$ ipython --no-banner

In [1]: import numpy as np

In [2]: import numpy.linalg as la

In [3]: np.set_printoptions(suppress=True, linewidth=160)

In [4]: m1 = np.load("case7.npy")

In [5]: m1
Out[5]: 
array([[ -1.614,   0.177,   1.397,  -1.806,  -0.107,   1.425,   3.986],
       [ -2.521,   0.597,   3.913,  -7.513,   1.111,   2.031,  12.391],
       [  1.448,   0.669,  -3.207,   6.516,  -2.099,  -1.81 , -12.175],
       [  1.297,  -0.241,   1.253,  -4.763,   2.265,  -1.12 ,   5.966],
       [ -5.174,   1.262,   4.008,  -5.499,  -0.643,   4.215,  11.353],
       [ -2.172,   1.661,  -1.643,   5.996,  -3.705,   1.055,  -9.233],
       [  1.737,  -2.402,   5.298, -14.193,   6.399,  -0.238,  22.554],
       [  3.339,   1.582,  -6.869,  13.11 ,  -3.723,  -4.208, -24.99 ],
       [  3.465,   0.682,  -6.323,  12.346,  -3.249,  -3.762, -22.729],
       [ -5.957,  -1.453,  11.328, -22.052,   5.732,   6.647,  40.51 ],
       [ -0.781,  -0.508,   4.414, -10.286,   3.275,   1.043,  16.438],
       [ -2.22 ,   1.082,   0.422,   1.413,  -2.342,   1.455,  -1.926],
       [ -6.86 ,  -1.247,  10.945, -20.149,   4.707,   7.383,  38.373],
       [  3.387,   0.769,  -6.029,  11.42 ,  -2.737,  -3.751, -21.213],
       [  5.302,  -0.422,  -8.17 ,  15.147,  -2.549,  -4.772, -26.472],
       [  3.993,  -0.4  ,  -2.057,   1.074,   1.425,  -3.635,  -5.017],
       [ -0.77 ,   0.209,   1.245,  -2.608,   0.461,   0.634,   4.241],
       [  2.277,  -0.609,  -1.041,   0.512,   1.083,  -1.848,  -2.051],
       [  3.925,   0.22 ,  -6.324,  11.656,  -2.189,  -3.901, -21.061],
       [  0.245,  -0.028,   1.345,  -4.023,   1.602,  -0.222,   5.738],
       [ -3.312,   0.493,   2.7  ,  -3.888,   0.059,   2.894,   8.468],
       [  7.144,   0.582, -10.288,  18.359,  -3.726,  -7.201, -34.984],
       [  2.419,  -0.235,  -2.568,   3.866,  -0.101,  -2.168,  -7.598]])

In [6]: G = np.cov(m1, rowvar=False)

In [7]: np.argwhere(np.triu(np.abs(np.corrcoef(m1.T)) > 0.8, 1))
Out[7]: 
array([[0, 2],
       [0, 5],
       [0, 6],
       [1, 4],
       [2, 3],
       [2, 4],
       [2, 5],
       [2, 6],
       [3, 4],
       [3, 5],
       [3, 6],
       [4, 6],
       [5, 6]])

In [8]: np.median(m1, axis=0)
Out[8]: array([ 1.297,  0.209,  0.422,  0.512, -0.101, -0.238, -1.926])

In [9]: idx = m1[:, 6] > np.median(m1[:, 6])

In [10]: u = m1[idx].mean(axis=0) - m1[~idx].mean(axis=0)

In [11]: np.argsort(-np.abs(u).round(6), kind="stable")
Out[11]: array([6, 3, 2, 5, 0, 4, 1])

In [12]: u.round(3)
Out[12]: array([ -4.848,  -0.751,   8.858, -17.249,   4.253,   5.124,  31.244])

In [13]: D = la.norm(m1[:, None] - m1[None], axis=-1)

In [14]: (D + 1e9 * np.eye(23)).round(6).argmin(axis=1)
Out[14]: array([16,  4, 22, 19, 20,  2, 10,  8, 13, 12,  1, 17,  9, 18,  7, 17,  0, 15, 13,  3,  4, 14, 15])

In [15]: np.flatnonzero(D[2] < D.mean() / 2)
Out[15]: array([ 2,  5,  8, 11, 13, 15, 17, 18, 22])

In [16]: Xs = m1 - m1.mean(axis=0)

In [17]: left, s, Vh = la.svd(Xs, full_matrices=False)

In [18]: np.abs(left[:, 0]).argmax()
Out[18]: np.int64(9)

In [19]: la.matrix_rank(Xs)
Out[19]: np.int64(7)

In [20]: np.round(Xs.mean(axis=0), 3) + 0
Out[20]: array([0., 0., 0., 0., 0., 0., 0.])

In [21]: (np.sign(left[:, 0]) == np.sign(left[0, 0])).astype(int)
Out[21]: array([1, 1, 0, 1, 1, 0, 1, 0, 0, 1, 1, 0, 1, 0, 0, 0, 1, 0, 0, 1, 1, 0, 0])

In [22]: J = np.loadtxt("sample11.csv", delimiter=",")

In [23]: J
Out[23]: 
array([[ 1., -1., -1.,  1., -1.,  1.,  1., -1.],
       [ 1., -1.,  1., -1., -1.,  1., -1.,  1.],
       [ 1.,  1., -1., -1., -1., -1.,  1.,  1.],
       [ 1., -1., -1.,  1.,  1., -1., -1.,  1.],
       [ 1.,  1.,  1.,  1., -1., -1., -1., -1.],
       [ 1.,  1., -1., -1.,  1.,  1., -1., -1.],
       [ 1.,  1.,  1.,  1.,  1.,  1.,  1.,  1.],
       [ 1., -1.,  1., -1.,  1., -1.,  1., -1.]])

In [24]: left, s, Vh = la.svd(J, full_matrices=False)

In [25]: np.round(left.T @ J @ Vh.T, 3) + 0
Out[25]: 
array([[2.828, 0.   , 0.   , 0.   , 0.   , 0.   , 0.   , 0.   ],
       [0.   , 2.828, 0.   , 0.   , 0.   , 0.   , 0.   , 0.   ],
       [0.   , 0.   , 2.828, 0.   , 0.   , 0.   , 0.   , 0.   ],
       [0.   , 0.   , 0.   , 2.828, 0.   , 0.   , 0.   , 0.   ],
       [0.   , 0.   , 0.   , 0.   , 2.828, 0.   , 0.   , 0.   ],
       [0.   , 0.   , 0.   , 0.   , 0.   , 2.828, 0.   , 0.   ],
       [0.   , 0.   , 0.   , 0.   , 0.   , 0.   , 2.828, 0.   ],
       [0.   , 0.   , 0.   , 0.   , 0.   , 0.   , 0.   , 2.828]])

In [26]: (s > 1e-8).sum()
Out[26]: np.int64(8)

In [27]: np.round(left.T @ left, 3) + 0
Out[27]: 
array([[1., 0., 0., 0., 0., 0., 0., 0.],
       [0., 1., 0., 0., 0., 0., 0., 0.],
       [0., 0., 1., 0., 0., 0., 0., 0.],
       [0., 0., 0., 1., 0., 0., 0., 0.],
       [0., 0., 0., 0., 1., 0., 0., 0.],
       [0., 0., 0., 0., 0., 1., 0., 0.],
       [0., 0., 0., 0., 0., 0., 1., 0.],
       [0., 0., 0., 0., 0., 0., 0., 1.]])

In [28]: np.round(np.cumsum(s ** 2) / np.sum(s ** 2), 3)
Out[28]: array([0.125, 0.25 , 0.375, 0.5  , 0.625, 0.75 , 0.875, 1.   ])

In [29]: np.round(s / s[0], 3)
Out[29]: array([1., 1., 1., 1., 1., 1., 1., 1.])

In [30]: left.shape, s.shape, Vh.shape
Out[30]: ((8, 8), (8,), (8, 8))

In [31]: E = np.load("layer2.npy")

In [32]: E.round(3)
Out[32]: 
array([[ 2.168,  0.152, -0.443, -0.215, -0.25 ,  0.984,  0.615, -0.332,  0.397],
       [ 0.152,  0.243, -0.528,  0.154, -1.758,  0.256,  0.347, -0.258, -0.776],
       [-0.443, -0.528,  1.271,  0.396,  0.124,  0.776, -0.437, -0.371,  0.15 ],
       [-0.215,  0.154,  0.396,  0.48 ,  0.385, -1.153, -0.355, -0.483, -0.728],
       [-0.25 , -1.758,  0.124,  0.385, -1.452,  0.432, -0.158,  0.265, -0.729],
       [ 0.984,  0.256,  0.776, -1.153,  0.432, -0.178, -0.51 ,  0.137, -0.346],
       [ 0.615,  0.347, -0.437, -0.355, -0.158, -0.51 ,  0.241, -0.07 , -0.935],
       [-0.332, -0.258, -0.371, -0.483,  0.265,  0.137, -0.07 ,  0.811,  0.996],
       [ 0.397, -0.776,  0.15 , -0.728, -0.729, -0.346, -0.935,  0.996,  1.417]])

In [33]: evals, V = la.eigh(E)

In [34]: np.round(V.T @ V, 3) + 0
Out[34]: 
array([[1., 0., 0., 0., 0., 0., 0., 0., 0.],
       [0., 1., 0., 0., 0., 0., 0., 0., 0.],
       [0., 0., 1., 0., 0., 0., 0., 0., 0.],
       [0., 0., 0., 1., 0., 0., 0., 0., 0.],
       [0., 0., 0., 0., 1., 0., 0., 0., 0.],
       [0., 0., 0., 0., 0., 1., 0., 0., 0.],
       [0., 0., 0., 0., 0., 0., 1., 0., 0.],
       [0., 0., 0., 0., 0., 0., 0., 1., 0.],
       [0., 0., 0., 0., 0., 0., 0., 0., 1.]])

In [35]: np.round(la.eigvalsh(E @ E), 3) + 0
Out[35]: array([0., 0., 1., 1., 4., 4., 9., 9., 9.])

In [36]: evals.round(3) + 0
Out[36]: array([-3., -2.,  0.,  0.,  1.,  1.,  2.,  3.,  3.])

In [37]: np.unique(evals.round(6) + 0, return_counts=True)[1]
Out[37]: array([1, 1, 2, 2, 1, 2])

In [38]: (evals > 1e-8).sum(), (evals < -1e-8).sum()
Out[38]: (np.int64(5), np.int64(2))

In [39]: left, s, Vh = la.svd(E)

In [40]: np.argmax(s[:-1] / (s[1:] + 1e-6)) + 1
Out[40]: np.int64(7)

In [41]: M2 = left[:, :7] @ np.diag(s[:7]) @ Vh[:7]

In [42]: la.matrix_rank(E, rtol=0.05)
Out[42]: np.int64(7)

In [43]: np.round(np.abs(E - M2).max(), 3)
Out[43]: np.float64(0.0)

In [44]: la.matrix_rank(M2)
Out[44]: np.int64(7)

In [45]: np.round(la.norm(E - M2) / la.norm(E), 3)
Out[45]: np.float64(0.0)

In [46]: X = np.load("x.npy")

In [47]: X.round(3)
Out[47]: 
array([[-0.612, -0.249,  0.097, -0.278,  0.074,  0.037,  0.278,  0.455,  0.055],
       [ 0.399, -0.076,  0.451,  0.285,  0.068, -0.178, -0.015,  0.214, -0.489],
       [ 0.319, -0.309, -0.464, -0.011,  0.158,  0.697,  0.041,  0.06 , -0.1  ],
       [-0.053,  0.267,  0.013, -0.51 ,  0.334, -0.073, -0.124, -0.444, -0.101],
       [-0.053, -0.012, -0.075,  0.189, -0.139, -0.067,  0.239,  0.305, -0.013],
       [ 0.346,  0.57 , -0.337, -0.165,  0.181, -0.214,  0.171,  0.493,  0.183],
       [-0.293,  0.606, -0.008,  0.265, -0.457,  0.403, -0.088, -0.04 , -0.143],
       [-0.373,  0.095, -0.295,  0.54 ,  0.632, -0.12 , -0.049, -0.061, -0.221],
       [ 0.   ,  0.127,  0.034, -0.209, -0.001,  0.091,  0.688, -0.174, -0.553],
       [ 0.106, -0.052, -0.033,  0.332, -0.055, -0.131,  0.571, -0.408,  0.469],
       [ 0.053,  0.214,  0.603,  0.063,  0.435,  0.472,  0.093,  0.093,  0.329]])

In [48]: x = np.array([-3, 3, 1, 1, -1, -1, 3, 3, -3])

In [49]: y = X @ x

In [50]: np.round(la.solve(X.T @ X, X.T @ y), 3)
Out[50]: array([-3.,  3.,  1.,  1., -1., -1.,  3.,  3., -3.])

In [51]: try:
    ...:     la.solve(X, y)
    ...: except la.LinAlgError as e:
    ...:     print(repr(e))
    ...: 
LinAlgError('Last 2 dimensions of the array must be square')

In [52]: np.round(la.pinv(X) @ X, 3) + 0
Out[52]: 
array([[1., 0., 0., 0., 0., 0., 0., 0., 0.],
       [0., 1., 0., 0., 0., 0., 0., 0., 0.],
       [0., 0., 1., 0., 0., 0., 0., 0., 0.],
       [0., 0., 0., 1., 0., 0., 0., 0., 0.],
       [0., 0., 0., 0., 1., 0., 0., 0., 0.],
       [0., 0., 0., 0., 0., 1., 0., 0., 0.],
       [0., 0., 0., 0., 0., 0., 1., 0., 0.],
       [0., 0., 0., 0., 0., 0., 0., 1., 0.],
       [0., 0., 0., 0., 0., 0., 0., 0., 1.]])

In [53]: rng = np.random.default_rng(4)

In [54]: y = y + 0.02 * rng.normal(size=11)

In [55]: y.round(3)
Out[55]: array([ 2.817,  1.481, -2.578, -1.184,  2.081,  1.647,  3.041,  1.472,  3.286, -0.901, -0.184])

In [56]: coef, *_ = la.lstsq(X, y)

In [57]: coef.round()
Out[57]: array([-3.,  3.,  1.,  1., -1., -1.,  3.,  3., -3.])

In [58]: [round(float(la.norm(la.solve(X.T @ X + lam * np.eye(9), X.T @ y))), 2) for lam in (0, 1, 10, 100)]
Out[58]: [6.95, 3.47, 0.63, 0.07]
